$ python -q
>>> import numpy as np
>>> np.set_printoptions(suppress=True, linewidth=140)
>>> def rd(a):
...     return np.round(a, 3) + 0
... 
>>> feats = np.loadtxt("sample8.csv", delimiter=",")
>>> feats
array([[ 0., -2., -4., -2., -6.],
       [ 0., -2., -4., -2., -6.],
       [ 0.,  2.,  4.,  2.,  6.],
       [ 0.,  2.,  4.,  2.,  6.],
       [ 0., -1., -2., -1., -3.],
       [ 0.,  0.,  0.,  0.,  0.]])
>>> np.allclose(feats[:-1].T @ np.linalg.lstsq(feats[:-1].T, feats[-1])[0], feats[-1])
True
>>> np.abs(np.diag(np.linalg.qr(feats)[1])) > 1e-9
array([False,  True, False, False, False])
>>> print(rd(np.trace(np.linalg.pinv(feats) @ feats)))
1.0
>>> r = np.linalg.matrix_rank(feats)
>>> r
np.int64(1)
>>> N = np.linalg.svd(feats)[2][r:].T
>>> N.shape
(5, 4)
>>> print([int(np.linalg.matrix_rank(feats[:, :j + 1])) for j in range(5)])
[0, 1, 1, 1, 1]
>>> print(rd(feats @ N))
[[0. 0. 0. 0.]
 [0. 0. 0. 0.]
 [0. 0. 0. 0.]
 [0. 0. 0. 0.]
 [0. 0. 0. 0.]
 [0. 0. 0. 0.]]
>>> [int(np.linalg.matrix_rank(np.delete(feats, i, axis=0))) for i in range(6)]
[1, 1, 1, 1, 1, 1]
>>> m1 = np.load("a.npy")
>>> m1
array([[ -0.9,  -2.2, -13. ,   1.2],
       [  0.4,  -0.9,   3. ,  -0.3],
       [ -0.4,   1.8, -13. ,  -0.6]])
>>> U, s, Vh = np.linalg.svd(m1, full_matrices=False)
>>> rd(np.sqrt((s ** 2).sum())), rd(np.linalg.norm(m1))
(np.float64(18.945), np.float64(18.945))
>>> np.allclose(U * s @ Vh, m1)
True
>>> rd(s / s[0])
array([1.   , 0.172, 0.035])
>>> (s > 1e-8).sum()
np.int64(3)
>>> print(rd(U.T @ U))
[[1. 0. 0.]
 [0. 1. 0.]
 [0. 0. 1.]]
>>> rd(U.T @ m1 @ Vh.T)
array([[18.66 ,  0.   ,  0.   ],
       [ 0.   ,  3.208,  0.   ],
       [ 0.   ,  0.   ,  0.658]])
>>> rd(np.cumsum(s ** 2) / np.sum(s ** 2))
array([0.97 , 0.999, 1.   ])
>>> cov = m1.T @ m1
>>> rd(np.linalg.eigvalsh(cov)[::-1])
array([348.186,  10.291,   0.433,   0.   ])
>>> np.allclose(cov, cov.T)
True
>>> rd(np.trace(cov)), (m1 ** 2).sum()
(np.float64(358.91), np.float64(358.91))
>>> rd(np.diag(cov))
array([  1.13,   8.89, 347.  ,   1.89])
>>> def softmax(z):
...     e = np.exp(z - z.max(axis=-1, keepdims=True))
...     return e / e.sum(axis=-1, keepdims=True)
... 
>>> rd(softmax(m1[2] + -1))
array([0.092, 0.832, 0.   , 0.076])
>>> softmax(m1).sum(axis=1)
array([1., 1., 1.])
>>> S = m1 @ m1.T / np.sqrt(4)
>>> softmax(S).round(6).argmax(axis=1)
array([0, 1, 2])
>>> rd(softmax(S)[2] @ m1)
array([ -0.409,   1.731, -13.   ,  -0.569])
>>> other = np.array([[-1, -1, -2, -1, -3, -2],
...     [-1, -3, 3, -2, -2, 3],
...     [1, -3, 0, 2, -1, -2],
...     [1, 2, 3, 1, 2, 3],
...     [1, -3, 3, -2, -3, 1],
...     [0, -1, 2, -3, -3, 2]])
>>> A = np.triu(other, 1)
>>> A
array([[ 0, -1, -2, -1, -3, -2],
       [ 0,  0,  3, -2, -2,  3],
       [ 0,  0,  0,  2, -1, -2],
       [ 0,  0,  0,  0,  2,  3],
       [ 0,  0,  0,  0,  0,  1],
       [ 0,  0,  0,  0,  0,  0]])
>>> U, s, Vh = np.linalg.svd(A)
>>> rd(s)
array([6.258, 4.576, 2.542, 1.191, 0.138, 0.   ])
>>> np.argmax(s[:-1] / (s[1:] + 1e-6)) + 1
np.int64(5)
>>> other = U[:, :5] @ np.diag(s[:5]) @ Vh[:5]
>>> rd(np.linalg.norm(A - other) / np.linalg.norm(A))
np.float64(0.0)
>>> np.linalg.matrix_rank(A, rtol=0.05)
np.int64(4)
>>> print(rd(other))
[[ 0. -1. -2. -1. -3. -2.]
 [ 0.  0.  3. -2. -2.  3.]
 [ 0.  0.  0.  2. -1. -2.]
 [ 0.  0.  0.  0.  2.  3.]
 [ 0.  0.  0.  0.  0.  1.]
 [ 0.  0.  0.  0.  0.  0.]]
>>> [int(np.linalg.matrix_rank(np.linalg.matrix_power(A, p))) for p in range(1, 7)]
[5, 4, 3, 2, 1, 0]
>>> W1 = np.array([[1, -2], [-2, 2], [1, -2], [2, 0], [-1, 0], [2, 0]])
>>> b = np.array([2, 0])
>>> act = np.maximum(A @ W1 + b, 0)
>>> print(np.linalg.matrix_rank(act))
2
>>> rd((act > 0).mean(axis=0))
array([0.833, 0.167])
>>> C = np.array([[5, -4], [-9, 5]])
>>> W1 @ C
array([[ 23, -14],
       [-28,  18],
       [ 23, -14],
       [ 10,  -8],
       [ -5,   4],
       [ 10,  -8]])
>>> T = np.stack([A, 4 * A, A[::-1]])
>>> np.linalg.matrix_rank(T)
array([5, 5, 5])
>>> print(T.sum(axis=0))
[[  0  -5 -10  -5 -15 -10]
 [  0   0  15 -10 -10  16]
 [  0   0   0  10  -3  -7]
 [  0   0   0   2   9  13]
 [  0   0   3  -2  -2   8]
 [  0  -1  -2  -1  -3  -2]]
>>> rd(np.linalg.norm(T, axis=(1, 2)))
array([ 8.246, 32.985,  8.246])
>>> print(np.einsum("bij,cij->bc", T, T))
[[  68  272  -10]
 [ 272 1088  -40]
 [ -10  -40   68]]
>>> np.unique(A.round(6), axis=0).shape
(6, 6)
>>> print(np.linalg.lstsq(A[:-1].T, A[-1])[2])
5
>>> print(np.allclose(A[:-1].T @ np.linalg.lstsq(A[:-1].T, A[-1])[0], A[-1]))
True
>>> np.abs(np.diag(np.linalg.qr(A)[1])) > 1e-9
array([False, False, False, False, False, False])
>>> rd(A @ np.linalg.pinv(A) @ A)
array([[ 0., -1., -2., -1., -3., -2.],
       [ 0.,  0.,  3., -2., -2.,  3.],
       [ 0.,  0.,  0.,  2., -1., -2.],
       [ 0.,  0.,  0.,  0.,  2.,  3.],
       [ 0.,  0.,  0.,  0.,  0.,  1.],
       [ 0.,  0.,  0.,  0.,  0.,  0.]])
>>> print(rd(np.trace(np.linalg.pinv(A) @ A)))
5.0
